>>> import numpy as np
>>> np.set_printoptions(precision=2, suppress=True, linewidth=140)
>>> rd = lambda a: np.round(a, 2) + 0
>>> J = np.load("m.npy")
>>> J
array([[ 0.2 , -0.6 ,  0.2 , -1.  ,  0.8 ,  1.01, -0.1 , -1.5 ],
       [-0.4 ,  0.7 , -1.7 ,  0.5 ,  0.5 , -2.02,  2.1 , -1.1 ],
       [ 0.3 , -0.7 , -0.2 ,  0.8 , -0.5 ,  1.48,  0.8 , -1.8 ],
       [-0.5 , -0.1 ,  1.6 ,  1.5 , -0.1 , -2.48, -1.7 , -0.6 ],
       [ 0.7 ,  1.8 , -1.  ,  1.  , -0.3 ,  3.46, -0.6 , -1.3 ],
       [-0.6 , -0.6 ,  0.7 ,  1.5 ,  0.2 , -2.91, -1.7 , -0.8 ],
       [ 0.7 ,  0.4 ,  0.5 ,  1.2 , -1.2 ,  3.53,  0.1 ,  0.1 ],
       [-0.3 , -2.  ,  1.2 , -0.2 ,  0.3 , -1.52, -1.8 ,  0.  ],
       [-1.5 , -0.4 ,  0.8 , -1.1 ,  0.5 , -7.48,  0.7 ,  0.1 ],
       [-1.  ,  0.1 , -0.3 ,  0.3 ,  0.  , -4.96, -0.7 ,  0.3 ],
       [ 0.  , -1.5 , -1.1 ,  2.8 ,  1.7 , -0.06, -0.9 ,  0.7 ],
       [-0.8 , -0.6 , -0.8 , -0.3 ,  0.3 , -4.01,  1.  , -0.2 ],
       [-1.8 , -0.9 , -0.9 , -0.2 ,  0.1 , -8.92, -0.4 ,  0.  ],
       [ 0.3 , -0.2 ,  0.6 ,  0.3 ,  1.1 ,  1.45, -0.8 , -0.1 ],
       [-1.2 ,  2.5 , -0.6 , -0.5 , -1.9 , -6.07, -1.  , -0.2 ],
       [ 0.  ,  0.1 , -0.9 ,  0.5 , -1.3 ,  0.1 , -0.5 , -2.1 ],
       [ 2.3 ,  1.  , -0.7 ,  3.4 ,  1.6 , 11.61, -1.  ,  0.3 ],
       [ 0.7 ,  0.9 ,  0.  ,  1.5 , -0.8 ,  3.51,  0.4 ,  0.2 ],
       [ 0.8 , -0.2 , -2.  , -1.2 ,  0.2 ,  3.9 ,  0.9 , -0.9 ],
       [ 0.7 ,  0.5 , -0.1 , -0.3 ,  0.1 ,  3.49,  0.4 ,  0.6 ],
       [ 0.8 ,  0.1 ,  0.1 ,  1.3 ,  0.2 ,  3.96,  0.6 , -0.8 ],
       [-0.9 ,  1.1 , -0.6 , -0.5 , -0.6 , -4.5 ,  0.  , -0.9 ],
       [ 0.3 ,  1.2 , -2.4 ,  0.5 ,  1.2 ,  1.6 , -0.1 , -1.2 ],
       [ 1.8 ,  1.4 ,  0.5 , -0.2 , -0.2 ,  9.05,  0.7 , -0.5 ],
       [-0.2 , -0.9 ,  1.9 , -0.1 , -1.4 , -0.96, -1.4 ,  0.3 ],
       [ 0.6 ,  0.1 ,  0.5 , -1.1 , -0.4 ,  2.97, -1.2 ,  0.1 ],
       [-0.1 , -0.5 ,  1.2 ,  0.2 , -0.7 , -0.49,  1.  , -0.1 ],
       [-0.4 , -0.1 , -0.7 ,  0.5 , -2.1 , -2.08,  0.  , -1.3 ],
       [ 0.  ,  0.5 ,  0.6 ,  0.3 ,  0.7 , -0.05,  0.9 , -0.6 ],
       [-0.3 , -0.6 , -2.1 , -1.7 , -0.7 , -1.48, -0.7 , -0.8 ],
       [-0.4 , -0.1 , -1.1 ,  1.1 , -0.5 , -2.06, -1.3 ,  0.7 ],
       [-0.7 , -1.7 ,  0.5 ,  0.6 , -0.6 , -3.47, -0.3 , -0.3 ],
       [ 1.6 ,  0.4 , -0.7 ,  1.4 ,  2.4 ,  8.03, -1.4 , -0.4 ]])
>>> # column 5 dominates
>>> basis = J[[1, 25]].astype(float)
>>> for _ in range(3):
...     lab = np.linalg.norm(J[:, None] - basis, axis=-1).argmin(axis=1)
...     basis = np.array([J[lab == j].mean(axis=0) for j in range(2)])
... 
>>> lab
array([1, 0, 1, 0, 1, 0, 1, 0, 0, 0, 0, 0, 0, 1, 0, 0, 1, 1, 1, 1, 1, 0, 1, 1, 0, 1, 0, 0, 0, 0, 0, 0, 1])
>>> np.abs(basis[1] - basis[0]).argmax()
np.int64(5)
>>> F = np.loadtxt("test1.csv", delimiter=",")
>>> F
array([[-13.,   3.,  -2.,   7.,  -8., -20.,  10.,   6.],
       [-27.,  15.,  10.,   5., -24., -21.,   1.,  -9.],
       [ -3.,   3.,   6.,   2.,  -4., -16.,   7.,  -4.],
       [ -9.,   3.,   7.,  18.,  -5.,  -9.,   4.,   2.],
       [-17.,   3.,  12.,  21., -10., -10.,  -2.,  -3.],
       [ -3.,   6.,   5.,  -7.,  -8.,  -7.,   0.,  -6.],
       [-13.,   4.,  20.,  27., -17.,  -6.,   5.,  -1.],
       [  2.,   0.,  -1.,   4.,  -1.,  -6.,   6.,   9.],
       [  2.,   0.,  -1.,   4.,  -1.,  -6.,   6.,   9.],
       [-14.,   3.,  -4.,   0., -18., -14.,   4.,   3.],
       [ -1.,   3.,   5.,   6.,  -5., -22.,  13.,   5.],
       [-15.,   3.,  11.,  25., -11., -16.,   4.,   6.],
       [  0.,   0.,   0.,   0.,   0.,   0.,   0.,   0.],
       [ -5.,   6.,  -8.,  -5.,  -7., -10.,   9.,   9.],
       [-16.,  12.,  -1.,   0., -15.,  -4.,   0.,   0.],
       [ -5.,   6.,  -8.,  -5.,  -7., -10.,   9.,   9.],
       [-14.,  12.,  -2.,   4., -16., -10.,   6.,   9.],
       [-16.,  12.,  -1.,   0., -15.,  -4.,   0.,   0.],
       [ -3.,   3.,   6.,   2.,  -4., -16.,   7.,  -4.]])
>>> # rows 7 and 8 are equal
>>> proj = F @ np.linalg.solve(F.T @ F, F.T)
>>> rd(proj @ F[:, 6])
array([10.,  1.,  7.,  4., -2.,  0.,  5.,  6.,  6.,  4., 13.,  4.,  0.,  9.,  0.,  9.,  6.,  0.,  7.])
>>> np.allclose(proj @ proj, proj)
True
